$ python3 -q
>>> import numpy as np
>>> np.set_printoptions(suppress=True, linewidth=140)
>>> rnd = lambda a: np.round(a, 3) + 0
>>> K = np.load("run14.npy")
>>> print(K)
[[0 6 0 7 5]
 [0 0 3 9 9]
 [0 0 0 3 2]
 [0 0 0 0 2]
 [0 0 0 0 0]]
>>> left, sigma = np.linalg.svd(K)
Traceback (most recent call last):
  File "<python-input-5>", line 1, in <module>
    left, sigma = np.linalg.svd(K)
    ^^^^^^^^^^^
ValueError: too many values to unpack (expected 2)
>>> left, sigma, VT = np.linalg.svd(K, full_matrices=False)
>>> print(rnd(sigma / sigma[0]))
[1.    0.329 0.094 0.049 0.   ]
>>> print(rnd(left.T @ left))
[[1. 0. 0. 0. 0.]
 [0. 1. 0. 0. 0.]
 [0. 0. 1. 0. 0.]
 [0. 0. 0. 1. 0.]
 [0. 0. 0. 0. 1.]]
>>> print(np.allclose(left * sigma @ VT, K))
True
>>> print(rnd(left.T @ K @ VT.T))
[[16.316  0.     0.     0.     0.   ]
 [ 0.     5.364  0.     0.     0.   ]
 [ 0.     0.     1.537  0.     0.   ]
 [ 0.     0.     0.     0.803  0.   ]
 [ 0.     0.     0.     0.     0.   ]]
>>> print(rnd(np.cumsum(sigma ** 2) / np.sum(sigma ** 2)))
[0.893 0.99  0.998 1.    1.   ]
>>> print(left.shape, sigma.shape, VT.shape)
(5, 5) (5,) (5, 5)
>>> print(np.abs(left[:, 0]).round(6).argmax())
1
>>> other = np.array([[1]])
>>> W2 = np.array([[4, 0, 4, 4, 1, 5, 0, 4, 1, 1],
...     [3, 5, 0, 2, 1, 4, 5, 2, 1, 0],
...     [5, 1, 3, 3, 4, 5, 2, 5, 1, 5],
...     [0, 1, 4, 2, 2, 3, 0, 4, 4, 3],
...     [3, 1, 1, 0, 2, 4, 0, 1, 0, 5],
...     [2, 3, 0, 1, 1, 2, 0, 5, 1, 4],
...     [3, 2, 5, 1, 4, 1, 2, 1, 2, 5],
...     [5, 3, 2, 3, 3, 2, 5, 4, 5, 1],
...     [0, 1, 4, 3, 2, 4, 5, 1, 4, 1],
...     [3, 2, 3, 3, 4, 4, 0, 2, 0, 4]])
>>> data = np.block([[other, np.zeros((1, 10))], [np.zeros((10, 1)), W2]])
>>> print(data)
[[1. 0. 0. 0. 0. 0. 0. 0. 0. 0. 0.]
 [0. 4. 0. 4. 4. 1. 5. 0. 4. 1. 1.]
 [0. 3. 5. 0. 2. 1. 4. 5. 2. 1. 0.]
 [0. 5. 1. 3. 3. 4. 5. 2. 5. 1. 5.]
 [0. 0. 1. 4. 2. 2. 3. 0. 4. 4. 3.]
 [0. 3. 1. 1. 0. 2. 4. 0. 1. 0. 5.]
 [0. 2. 3. 0. 1. 1. 2. 0. 5. 1. 4.]
 [0. 3. 2. 5. 1. 4. 1. 2. 1. 2. 5.]
 [0. 5. 3. 2. 3. 3. 2. 5. 4. 5. 1.]
 [0. 0. 1. 4. 3. 2. 4. 5. 1. 4. 1.]
 [0. 3. 2. 3. 3. 4. 4. 0. 2. 0. 4.]]
>>> # splits into 2 blocks
>>> th = np.radians(72)
>>> R = np.eye(11)
>>> R[6, 6] = R[2, 2] = np.cos(th)
>>> R[6, 2], R[2, 6] = -np.sin(th), np.sin(th)
>>> print(rnd(R))
[[ 1.     0.     0.     0.     0.     0.     0.     0.     0.     0.     0.   ]
 [ 0.     1.     0.     0.     0.     0.     0.     0.     0.     0.     0.   ]
 [ 0.     0.     0.309  0.     0.     0.     0.951  0.     0.     0.     0.   ]
 [ 0.     0.     0.     1.     0.     0.     0.     0.     0.     0.     0.   ]
 [ 0.     0.     0.     0.     1.     0.     0.     0.     0.     0.     0.   ]
 [ 0.     0.     0.     0.     0.     1.     0.     0.     0.     0.     0.   ]
 [ 0.     0.    -0.951  0.     0.     0.     0.309  0.     0.     0.     0.   ]
 [ 0.     0.     0.     0.     0.     0.     0.     1.     0.     0.     0.   ]
 [ 0.     0.     0.     0.     0.     0.     0.     0.     1.     0.     0.   ]
 [ 0.     0.     0.     0.     0.     0.     0.     0.     0.     1.     0.   ]
 [ 0.     0.     0.     0.     0.     0.     0.     0.     0.     0.     1.   ]]
>>> other = data @ R.T
>>> print(rnd(np.linalg.det(R)), rnd(np.trace(R)))
1.0 9.618
>>> print(np.allclose(data @ data.T, other @ other.T))
True
>>> r0, v = data[5], data[3]
>>> print(r0 @ v)
77.0
>>> print(r0 @ r0)
57.0
>>> p = (r0 @ v) / (r0 @ r0) * r0
>>> print(np.linalg.matrix_rank(np.outer(r0, v)))
1
>>> print(rnd(p))
[0.    4.053 1.351 1.351 0.    2.702 5.404 0.    1.351 0.    6.754]
>>> print((v - p) @ r0)
0.0
>>> E = np.loadtxt("m.csv", delimiter=",")
>>> print(E)
[[ -1.  -2.   3.   3.   2.   1.  -3.  -3.   2.  -1.   2.   1.   3.   1.   0.]
 [  2.   1.   3.   0.   2.   3.  -2.  -1.  -1.  -3.   3.   3.   0.   1.  -1.]
 [ -2.  -3.  -1.   0.  -1.  -2.   3.   2.   1.  -2.   2.   1.   2.  -1.  -2.]
 [  0.   0.  -3.   3.   1.   2.   0.  -1.   0.  -1.  -1.   1.  -1.   1.   3.]
 [ -1.   0.   0.  -2.  -1.  -2.   0.  -3.   3.   0.   2.   1.  -3.   3.  -1.]
 [  3.   2.   0.  -2.  -1.   1.   2.  -2.   1.  -3.   2.   2.   3.   1.  -3.]
 [  0.   1.   3.   2.  -3.   0.  -2.  -1.   2.  -3.  -3.  -3.  -1.  -3.  -2.]
 [  2.   0.  -3.   1.   0.   3.   0.   1.  -3.  -2.  -1.   0.   2.   0.  -2.]
 [ -3.   1.   2.  -2.  -2.  -3.   0.  -3.   1.   0.  -3.  -1.   0.   2.   1.]
 [  1.   0.  -1.  -2.  -1.  -3.   2.  -2.   1.  -2.   2.   1.   0.  -1.   2.]
 [ -3.   2.  -2.   0.  -1.  -2.   1.  -1.   3.   0.   3.   3.   3.   2.  -1.]
 [  9.   3.  18.   3.  12.  16. -13.  -8.  -3. -16.  17.  16.   3.   6.  -5.]]
>>> other = np.array([[-3, -4, 1],
...     [1, 5, 1],
...     [-4, 1, 4],
...     [3, 4, -1],
...     [1, -1, 4],
...     [-1, 4, -1],
...     [5, 3, -3],
...     [-2, 2, 5],
...     [5, 2, 0],
...     [-5, 5, 3],
...     [3, 2, 2],
...     [-2, 2, 5],
...     [0, -1, -3],
...     [-5, -3, -1],
...     [-3, 4, -1]])
>>> print(np.einsum("ik,kj->ji", E, other))
[[  4. -15.  49.   8.  11.  25.  27.   2. -12.  29.  38. -71.]
 [ -5. -10. -11.  19. -15. -26. -10. -21. -13. -13.  19. -55.]
 [  3.  33. -10. -19.   0. -16. -22. -21. -26. -16.  -8. 168.]]
>>> print(np.linalg.matrix_rank(np.vstack([E, other.T])))
14
>>> print(np.einsum("ij,ij->i", E, E))
[  66.   62.   51.   38.   52.   64.   73.   46.   56.   39.   65. 1936.]
>>> r0, v = E[0], E[5]
>>> print(r0 @ r0)
66.0
>>> print(r0 @ v)
7.0
>>> p = (r0 @ v) / (r0 @ r0) * r0
>>> print(rnd(np.linalg.norm(r0 + v) ** 2 + np.linalg.norm(r0 - v) ** 2))
260.0
>>> left, sigma, VT = np.linalg.svd(E)
>>> vecs = VT[:(sigma > 1e-8).sum()]
>>> rng = np.random.default_rng(680)
>>> x0 = E[0] + 3 * E[11] + rng.integers(2) * np.eye(15)[4]
>>> print(x0)
[ 26.   7.  57.  12.  39.  49. -42. -27.  -7. -49.  53.  49.  12.  19. -15.]
>>> print(np.allclose(vecs.T @ vecs @ x0, x0))
False
>>> print(np.linalg.matrix_rank(np.vstack([E, x0])))
12
>>> print(rnd(np.linalg.norm(x0 - vecs.T @ vecs @ x0)))
0.805
>>> x0 = np.array([0, 2, 1, 0, 2, 0, 0, 1, 1, 2, 1, 1, 2, 1, 0])
>>> print((E @ x0).argmax())
11
>>> print(E @ np.ones(15))
[  8.  10.  -3.   4.  -4.   6. -13.  -2. -10.  -3.   7.  58.]
>>> print(np.argsort(-np.linalg.norm(E, axis=0).round(6), kind="stable")[:3])
[ 2 10  5]
>>> print(rnd(np.linalg.norm(E, 2) / np.linalg.norm(E)))
0.896
>>> print(np.linalg.cond(E) > 100)
True
>>> W0 = np.loadtxt("mat.csv", delimiter=",")
>>> print(W0)
[[2. 0. 0. 0. 0. 0. 0. 0. 0.]
 [0. 2. 0. 0. 0. 0. 0. 0. 0.]
 [0. 0. 0. 0. 0. 0. 0. 0. 0.]
 [0. 0. 0. 2. 0. 0. 0. 0. 0.]
 [0. 0. 0. 0. 0. 0. 0. 0. 0.]
 [0. 0. 0. 0. 0. 2. 0. 0. 0.]
 [0. 0. 0. 0. 0. 0. 2. 0. 0.]
 [0. 0. 0. 0. 0. 0. 0. 0. 0.]
 [0. 0. 0. 0. 0. 0. 0. 0. 0.]]
>>> # triangular: eigenvalues sit on the diagonal
>>> print((W0 != 0).astype(int))
[[1 0 0 0 0 0 0 0 0]
 [0 1 0 0 0 0 0 0 0]
 [0 0 0 0 0 0 0 0 0]
 [0 0 0 1 0 0 0 0 0]
 [0 0 0 0 0 0 0 0 0]
 [0 0 0 0 0 1 0 0 0]
 [0 0 0 0 0 0 1 0 0]
 [0 0 0 0 0 0 0 0 0]
 [0 0 0 0 0 0 0 0 0]]
>>> print(rnd(np.linalg.det(W0)))
0.0
>>> print(np.linalg.cond(W0) > 100)
True
>>> print(np.linalg.matrix_rank(W0, rtol=0.1))
5
>>> print(np.argsort(-np.linalg.norm(W0, axis=0).round(6), kind="stable")[:3])
[0 1 3]
>>> left, sigma, VT = np.linalg.svd(W0)
>>> print(sigma)
[2. 2. 2. 2. 2. 0. 0. 0. 0.]
>>> print(np.argmax(sigma[:-1] / (sigma[1:] + 1e-6)) + 1)
5
>>> other = left[:, :5] @ np.diag(sigma[:5]) @ VT[:5]
>>> print(rnd(np.linalg.norm(W0 - other) / np.linalg.norm(W0)))
0.0
>>> print(rnd(np.linalg.norm(W0 - other, 2)), sigma[5])
0.0 0.0
>>> print(np.linalg.matrix_rank(other))
5
>>> ev, vecs = np.linalg.eigh(W0)
>>> x0 = np.array([1, 3, 0, 2, 3, 1, 2, 3, 3])
>>> print(x0 @ W0 @ x0)
38.0
>>> print(vecs * np.maximum(ev, 0) @ vecs.T)
[[2. 0. 0. 0. 0. 0. 0. 0. 0.]
 [0. 2. 0. 0. 0. 0. 0. 0. 0.]
 [0. 0. 0. 0. 0. 0. 0. 0. 0.]
 [0. 0. 0. 2. 0. 0. 0. 0. 0.]
 [0. 0. 0. 0. 0. 0. 0. 0. 0.]
 [0. 0. 0. 0. 0. 2. 0. 0. 0.]
 [0. 0. 0. 0. 0. 0. 2. 0. 0.]
 [0. 0. 0. 0. 0. 0. 0. 0. 0.]
 [0. 0. 0. 0. 0. 0. 0. 0. 0.]]
>>> print(np.abs(W0).sum(axis=1).max(), np.abs(ev).max())
2.0 2.0
>>> feats = np.load("out2.npy")
>>> print(rnd(feats))
[[-0.318 -0.139  0.089 -0.193 -0.536 -0.491 -0.131 -0.028 -0.398 -0.18   0.256  0.178]
 [ 0.     0.    -0.247  0.638 -0.463  0.106 -0.034 -0.288  0.269  0.195  0.334 -0.038]
 [ 0.293 -0.175 -0.549  0.087  0.264 -0.048 -0.029  0.006 -0.148 -0.626  0.296  0.006]
 [-0.196 -0.22   0.161 -0.081  0.336  0.39  -0.231  0.038 -0.214  0.296  0.64   0.137]
 [-0.171 -0.075  0.116 -0.261 -0.146  0.031  0.408  0.341  0.503 -0.215  0.389 -0.359]
 [ 0.122  0.188 -0.42  -0.362  0.172 -0.464  0.026 -0.204  0.076  0.509  0.212 -0.212]
 [-0.513  0.147 -0.401 -0.094  0.075  0.023 -0.301  0.208  0.418 -0.052 -0.127  0.46 ]
 [-0.049 -0.156 -0.416 -0.428 -0.386  0.572  0.115 -0.139 -0.222  0.073 -0.194 -0.128]
 [ 0.293  0.667 -0.053  0.002 -0.235  0.146 -0.136  0.532 -0.222  0.04   0.187  0.028]
 [ 0.538 -0.102  0.229 -0.368 -0.206  0.059 -0.399 -0.221  0.411 -0.098  0.092  0.266]
 [ 0.244 -0.197 -0.074  0.017 -0.045 -0.056  0.611  0.182 -0.017  0.228  0.044  0.656]
 [-0.171  0.566  0.137 -0.123  0.103  0.145  0.325 -0.574 -0.024 -0.273  0.175  0.21 ]]
>>> # columns are unit length and at right angles
>>> other = np.array([[2, -1, 1],
...     [0, 1, 0],
...     [-2, 0, -2],
...     [1, -2, -1],
...     [2, -1, -1],
...     [0, 1, -2],
...     [0, -2, 2],
...     [0, 1, -2],
...     [2, -1, -1],
...     [-1, -1, -1],
...     [2, 1, 2],
...     [1, 1, 0]])
>>> print(np.linalg.matrix_rank(np.vstack([feats, other.T])))
12
>>> print(np.vstack([feats, other.T]).shape)
(15, 12)
